$ python3 -q
>>> import numpy as np
>>> import numpy.linalg as la
>>> np.set_printoptions(suppress=True, linewidth=120)
>>> def tidy(a):
...     return np.round(a, 2) + 0
... 
>>> X = np.array([[-1, 0, 0, 0, 0],
...     [0, -2, 0, 0, 0],
...     [0, 0, 3, 0, 0],
...     [0, 0, 0, 3, 0],
...     [0, 0, 0, 0, 3]])
>>> X
array([[-1,  0,  0,  0,  0],
       [ 0, -2,  0,  0,  0],
       [ 0,  0,  3,  0,  0],
       [ 0,  0,  0,  3,  0],
       [ 0,  0,  0,  0,  3]])
>>> rng = np.random.default_rng(4106)
>>> lab = rng.permutation(5)
>>> A2 = X[:, lab] * rng.choice([-1, 1], 5)
>>> A2
array([[ 1,  0,  0,  0,  0],
       [ 0, -2,  0,  0,  0],
       [ 0,  0,  0,  0, -3],
       [ 0,  0, -3,  0,  0],
       [ 0,  0,  0,  3,  0]])
>>> left, _, Vh = la.svd(X.T @ A2)
>>> left @ Vh
array([[-1.,  0.,  0.,  0.,  0.],
       [ 0.,  1.,  0.,  0.,  0.],
       [ 0.,  0.,  0.,  0., -1.],
       [ 0.,  0., -1.,  0.,  0.],
       [ 0.,  0.,  0.,  1.,  0.]])
>>> tidy(la.lstsq(X, A2)[0])
array([[-1.,  0.,  0.,  0.,  0.],
       [ 0.,  1.,  0.,  0.,  0.],
       [ 0.,  0.,  0.,  0., -1.],
       [ 0.,  0., -1.,  0.,  0.],
       [ 0.,  0.,  0.,  1.,  0.]])
>>> vec = np.array([3, -4, -1, -5, 2])
>>> h1 = np.maximum(A2 @ vec, 0)
>>> A2 * (h1 > 1e-9)[:, None]
array([[ 1,  0,  0,  0,  0],
       [ 0, -2,  0,  0,  0],
       [ 0,  0,  0,  0,  0],
       [ 0,  0, -3,  0,  0],
       [ 0,  0,  0,  0,  0]])
>>> np.flatnonzero(h1 > 1e-9)
array([0, 1, 3])
>>> A2.T @ h1
array([  3, -16,  -9,   0,   0])
>>> np.maximum(A2 @ vec, 0) - np.maximum(-A2 @ vec, 0)
array([  3,   8,  -6,   3, -15])
